% python3 -q
>>> import numpy as np
>>> import numpy.linalg as la
>>> np.set_printoptions(suppress=True, linewidth=200)
>>> tidy = lambda a: np.round(a, 1) + 0
>>> m1 = np.loadtxt("x.csv", delimiter=",")
>>> tidy(m1)
array([[-2.8, -0.2,  4.9,  4.3,  2.3,  0.2,  3.9, -1.8, -1.9,  2. ,  1.4, -2.9,  3.2],
       [-2.6,  3. ,  3.7, -4. ,  6.2, -0.8,  1.3, -2.6,  1.7, -1.1, -0.4, -0.3,  0.9],
       [ 0.3,  0.1,  0.4,  0.4,  0.5,  0.6,  1.3,  0.6,  0.8, -0.2,  0.2,  0.8, -0.5],
       [-0.8,  0.4, -1.3, -1.5, -1.7,  1.3, -2.4,  0.1, -0.9,  0.1,  0.4,  0.3, -1.4],
       [ 0.3, -0.9,  0.5,  1. ,  0.6, -3.3, -0.7, -1.6, -1.1,  0.6, -1. , -2.5,  3.1],
       [ 3.5, -1.2, -3.9, -1.4, -1.7, -2.7, -2.5,  1.1,  1.3, -1.3, -1.9,  1. , -0.3],
       [-0.1,  0.9, -1.1, -1.8, -0.7,  2.6, -0.3,  1.4,  1. , -0.8,  0.6,  2.4, -2.9],
       [ 2.1, -1.9, -3.5, -1.2, -2.4, -5.7, -5.8, -1.8, -2.1,  0.3, -2.6, -3.2,  3.2],
       [-2.3, -0.4,  2. ,  3. , -1.1,  1.4,  0.7, -0.9, -2.8,  2. ,  1.5, -2.1,  1.3],
       [-0.8,  0. ,  0.7,  0.2,  0.3, -0.6, -0.4, -1. , -0.9,  0.5,  0. , -1.2,  1. ],
       [-0.7,  0. ,  2.3,  1.6,  1.9, -0.4,  2.2, -0.7,  0. ,  0.5,  0.2, -1. ,  1.5],
       [-3.4,  0.4,  1.2,  1.1, -2.1,  2.8, -1.2, -0.9, -3.4,  1.9,  1.9, -1.6, -0.2]])
>>> # rows and columns are dependent
>>> def softmax(z):
...     e = np.exp(z - z.max(axis=-1, keepdims=True))
...     return e / e.sum(axis=-1, keepdims=True)
... 
>>> print(tidy(softmax(m1[11] + -2)))
[0.  0.  0.1 0.1 0.  0.4 0.  0.  0.  0.2 0.2 0.  0. ]
>>> tidy(softmax(m1[11]))
array([0. , 0. , 0.1, 0.1, 0. , 0.4, 0. , 0. , 0. , 0.2, 0.2, 0. , 0. ])
>>> scores = m1 @ m1.T / np.sqrt(13)
>>> tidy(softmax(scores + np.triu(np.full(scores.shape, -np.inf), 1)))
array([[1. , 0. , 0. , 0. , 0. , 0. , 0. , 0. , 0. , 0. , 0. , 0. ],
       [0. , 1. , 0. , 0. , 0. , 0. , 0. , 0. , 0. , 0. , 0. , 0. ],
       [0.3, 0.3, 0.5, 0. , 0. , 0. , 0. , 0. , 0. , 0. , 0. , 0. ],
       [0. , 0. , 0. , 1. , 0. , 0. , 0. , 0. , 0. , 0. , 0. , 0. ],
       [0.1, 0. , 0. , 0. , 0.9, 0. , 0. , 0. , 0. , 0. , 0. , 0. ],
       [0. , 0. , 0. , 0. , 0. , 1. , 0. , 0. , 0. , 0. , 0. , 0. ],
       [0. , 0. , 0. , 0. , 0. , 0. , 1. , 0. , 0. , 0. , 0. , 0. ],
       [0. , 0. , 0. , 0. , 0. , 0. , 0. , 1. , 0. , 0. , 0. , 0. ],
       [0.9, 0. , 0. , 0. , 0. , 0. , 0. , 0. , 0.1, 0. , 0. , 0. ],
       [0.5, 0. , 0. , 0. , 0.1, 0. , 0. , 0.2, 0.1, 0. , 0. , 0. ],
       [1. , 0. , 0. , 0. , 0. , 0. , 0. , 0. , 0. , 0. , 0. , 0. ],
       [0. , 0. , 0. , 0. , 0. , 0. , 0. , 0. , 0. , 0. , 0. , 1. ]])
>>> print(softmax(scores).round(6).argmax(axis=1))
[ 0  1  6  3  7  5  6  7  0  0  0 11]
>>> r = la.matrix_rank(m1)
>>> r
np.int64(4)
>>> null = la.svd(m1)[2][r:].T
>>> [int(la.matrix_rank(m1[:, :j + 1])) for j in range(13)]
[1, 2, 3, 4, 4, 4, 4, 4, 4, 4, 4, 4, 4]
>>> print(np.allclose(m1 @ null, 0))
True
>>> Uu, sig, Vt = la.svd(m1)
>>> tidy(sig)
array([16.2, 13. , 10.6,  7.1,  0. ,  0. ,  0. ,  0. ,  0. ,  0. ,  0. ,  0. ])
>>> out = Uu[:, :4] @ np.diag(sig[:4]) @ Vt[:4]
>>> la.matrix_rank(out)
np.int64(4)
>>> la.matrix_rank(m1, rtol=0.05)
np.int64(4)
>>> tidy(la.norm(m1 - out) / la.norm(m1))
np.float64(0.0)
>>> tidy(np.abs(m1 - out).max())
np.float64(0.0)
